$ python3 -q
>>> import numpy as np
>>> np.set_printoptions(precision=3, suppress=True, linewidth=120, sign=" ")
>>> def rd(a):
...     return np.round(a, 3) + 0
... 
>>> A = np.loadtxt("block6.csv", delimiter=",")
>>> print(rd(A))
[[-0.269  0.952  3.075  0.14  -2.14 ]
 [-1.681 -3.723  1.788 -1.165  1.373]
 [-0.574 -2.213 -1.824 -0.223 -3.506]
 [-2.733  2.234 -0.441 -1.773 -0.3  ]]
>>> def softmax(z):
...     e = np.exp(z - z.max(axis=-1, keepdims=True))
...     return e / e.sum(axis=-1, keepdims=True)
... 
>>> print(rd(softmax(A).sum(axis=1)))
[ 1.  1.  1.  1.]
>>> S = A @ A.T / np.sqrt(5)
>>> print(softmax(S).round(6).argmax(axis=1))
[ 0  1  2  3]
>>> print(rd(softmax(S)))
[[ 0.995  0.001  0.001  0.003]
 [ 0.     1.     0.     0.   ]
 [ 0.     0.     1.     0.   ]
 [ 0.002  0.     0.     0.997]]
>>> print(rd(softmax(S)[0] @ A))
[-0.277  0.948  3.058  0.133 -2.133]
>>> vec = np.array([-2, 3, -3, 2, -7])
>>> print(rd(A @ np.ones(5)))
[ 1.758 -3.408 -8.339 -3.014]
>>> print(rd(np.einsum("ij,j->i", A, vec)))
[  9.427 -25.115  24.078  12.047]
>>> print(np.sign((A @ vec).round(6)))
[ 1. -1.  1.  1.]
>>> K = np.loadtxt("case2.csv", delimiter=",")
>>> print(K)
[[-7.   0.1 -0.5]
 [ 2.  -0.6  0.2]
 [-7.   1.7 -0.2]]
>>> # column 0 is much longer than the rest
>>> vec = np.array([2, -1, 2])
>>> h = np.maximum(K @ vec, 0)
>>> print(rd(np.maximum(K @ vec, 0) - np.maximum(-K @ vec, 0)))
[-15.1   5.  -16.1]
>>> print(np.flatnonzero(h > 1e-9))
[ 1]
>>> print(rd(np.einsum("ij,ji->", K, K)))
57.48
>>> print(rd(np.linalg.eigvals(K)))
[-7.545 -0.638  0.383]
>>> out = np.linalg.inv(K)
>>> print(rd(out))
[[-0.12  -0.451 -0.152]
 [-0.543 -1.141  0.217]
 [-0.435  6.087  2.174]]
>>> print(rd(np.linalg.inv(out)))
[[-7.   0.1 -0.5]
 [ 2.  -0.6  0.2]
 [-7.   1.7 -0.2]]
>>> print(np.allclose(out, K.T))
False
>>> print(rd(np.linalg.cond(K)))
67.026
>>> print(rd(np.linalg.det(K) * np.linalg.det(out)))
1.0
>>> U, s, Vt = np.linalg.svd(out, full_matrices=False)
>>> print(rd(U.T @ U))
[[ 1.  0.  0.]
 [ 0.  1.  0.]
 [ 0.  0.  1.]]
>>> print(rd(s / s[0]))
[ 1.     0.129  0.015]
>>> print(rd(s))
[ 6.567  0.845  0.098]
>>> print((s > 1e-8).sum())
3
>>> print(np.abs(U[:, 0]).round(6).argmax())
2
>>> O = K.astype(float).copy()
>>> for j in range(3):
...     O[:, j] -= O[:, :j] @ (O[:, :j].T @ O[:, j])
...     O[:, j] /= np.linalg.norm(O[:, j])
... 
>>> print(rd(O.T @ O))
[[ 1.  0.  0.]
 [ 0.  1.  0.]
 [ 0.  0.  1.]]
>>> print(rd(O))
[[-0.693 -0.718 -0.067]
 [ 0.198 -0.279  0.94 ]
 [-0.693  0.638  0.336]]
>>> out = np.array([[0, 6, 3]])
>>> F = out.T @ out
>>> print(F)
[[  0   0   0]
 [  0  36  18]
 [  0  18   9]]
>>> print((F + F.T) / 2)
[[  0.   0.   0.]
 [  0.  36.  18.]
 [  0.  18.   9.]]
>>> print(np.trace(F))
45
>>> print(F @ F)
[[    0     0     0]
 [    0  1620   810]
 [    0   810   405]]
>>> print((F - F.T) / 2)
[[ 0.  0.  0.]
 [ 0.  0.  0.]
 [ 0.  0.  0.]]
>>> print(np.linalg.matrix_power(F, 2))
[[    0     0     0]
 [    0  1620   810]
 [    0   810   405]]
>>> print(np.allclose(F @ F.T, F.T @ F))
True
>>> print(rd(np.sort(np.abs(np.linalg.eigvals(F)))))
[  0.   0.  45.]
>>> P = np.triu(np.array([[0, 0, 3], [1, 0, 0], [3, 1, 0]]), 1) + np.eye(3)
>>> out = P @ F @ np.linalg.inv(P)
>>> print(out)
[[  0.  54.  27.]
 [  0.  36.  18.]
 [  0.  18.   9.]]
>>> print(np.trace(out), np.trace(F))
45.0 45
>>> print(P @ F - F @ P)
[[  0.  54.  27.]
 [  0.   0.   0.]
 [  0.   0.   0.]]
>>> out = np.array([[2, 1], [0, 0], [3, 4], [2, 0], [2, 0]])
>>> print(rd(np.einsum("ij,ij->i", A, A)))
[ 15.029  23.129  20.893  15.887]
>>> print(rd(np.einsum("ik,kj->ij", A, out)))
[[  4.687  12.03 ]
 [  2.419   5.472]
 [-14.077  -7.869]
 [-10.936  -4.498]]
>>> print(rd(A @ out))
[[  4.687  12.03 ]
 [  2.419   5.472]
 [-14.077  -7.869]
 [-10.936  -4.498]]
>>> print(rd(np.einsum("ij->j", A)))
[-5.258 -2.75   2.598 -3.021 -4.573]
>>> W = np.array([[2, 1, 2, 2, 1, 1], [2, 2, 2, 0, 2, 2], [1, 0, 2, 1, 2, 1]])
>>> b = np.array([-3, -2, -2, -2, 3, -1])
>>> act = np.maximum(F @ W + b, 0)
>>> print((act > 0).astype(int))
[[ 0  0  0  0  1  0]
 [ 1  1  1  1  1  1]
 [ 1  1  1  1  1  1]]
>>> print(rd((act > 0).mean(axis=0)))
[ 0.667  0.667  0.667  0.667  1.     0.667]
>>> basis = np.array([[1, 3, -1],
...     [-3, -1, 3],
...     [0, 1, 3],
...     [1, -1, -3],
...     [2, -3, 0],
...     [2, -3, 0]])
>>> print((act @ basis).round(6).argmax(axis=1))
[ 0  2  2]
